% python3 -q
>>> import numpy as np
>>> np.set_printoptions(precision=1, suppress=True, linewidth=100, floatmode="fixed")
>>> K = np.load("dump.npy")
>>> K
array([[ 1.0,  1.5,  0.3],
       [ 1.2,  1.7,  0.1],
       [-1.6, -0.1,  1.2],
       [ 0.2,  1.1, -0.2],
       [ 1.3,  0.4,  0.6],
       [ 0.1,  0.6, -0.6],
       [-0.7, -0.9,  0.1],
       [-7.0, -6.5,  1.0],
       [-0.9, -0.9, -0.5],
       [-0.7, -1.8,  0.6],
       [-1.2,  0.2, -0.4],
       [-1.4, -1.7, -0.8],
       [ 0.3, -0.7,  0.4],
       [ 0.2,  0.6,  0.4],
       [ 0.0,  1.5, -1.1],
       [ 0.5,  0.1, -1.3],
       [-2.5,  0.4,  0.6],
       [-0.6,  2.0, -0.6],
       [-0.6, -1.2,  1.9],
       [-0.5, -2.2, -0.1],
       [ 0.8,  1.0,  0.2],
       [ 2.6, -1.4,  0.2],
       [ 0.1,  0.9, -2.0]])
>>> # row 7 is much longer than the rest
>>> cen = (K - K.mean(axis=0)) / K.std(axis=0)
>>> np.argwhere(np.abs(cen) > 2)
array([[ 7,  0],
       [ 7,  1],
       [18,  2],
       [22,  2]])
>>> cen.std(axis=0)
array([1.0, 1.0, 1.0])
>>> beta = np.linalg.lstsq(np.delete(cen, 1, axis=1), cen[:, 1])[0]
>>> beta
array([ 0.6, -0.2])
>>> np.round(K.mean(axis=0), 1) + 0
array([-0.4, -0.2,  0.0])
>>> np.linalg.svd(K, compute_uv=False)
array([11.3,  4.9,  3.7])
>>> np.unravel_index(np.abs(K).argmax(), K.shape)
(np.int64(7), np.int64(0))
>>> np.count_nonzero(K)
np.int64(68)
>>> np.linalg.matrix_rank(K)
np.int64(3)
>>> K - K[0]
array([[ 0.0,  0.0,  0.0],
       [ 0.2,  0.2, -0.2],
       [-2.6, -1.6,  0.9],
       [-0.8, -0.4, -0.5],
       [ 0.3, -1.1,  0.3],
       [-0.9, -0.9, -0.9],
       [-1.7, -2.4, -0.2],
       [-8.0, -8.0,  0.7],
       [-1.9, -2.4, -0.8],
       [-1.7, -3.3,  0.3],
       [-2.2, -1.3, -0.7],
       [-2.4, -3.2, -1.1],
       [-0.7, -2.2,  0.1],
       [-0.8, -0.9,  0.1],
       [-1.0,  0.0, -1.4],
       [-0.5, -1.4, -1.6],
       [-3.5, -1.1,  0.3],
       [-1.6,  0.5, -0.9],
       [-1.6, -2.7,  1.6],
       [-1.5, -3.7, -0.4],
       [-0.2, -0.5, -0.1],
       [ 1.6, -2.9, -0.1],
       [-0.9, -0.6, -2.3]])
>>> np.round(K.sum(axis=1), 1) + 0
array([  2.8,   3.0,  -0.5,   1.1,   2.3,   0.1,  -1.5, -12.5,  -2.3,  -1.9,  -1.4,  -3.9,   0.0,
         1.2,   0.4,  -0.7,  -1.5,   0.8,   0.1,  -2.8,   2.0,   1.4,  -1.0])
>>> K[23]
Traceback (most recent call last):
  File "<python-input-17>", line 1, in <module>
    K[23]
    ~^^^^
IndexError: index 23 is out of bounds for axis 0 with size 23
>>> np.abs(K).max()
np.float64(7.0)
>>> np.round(K.sum(axis=0), 1) + 0
array([-9.4, -5.4,  0.0])
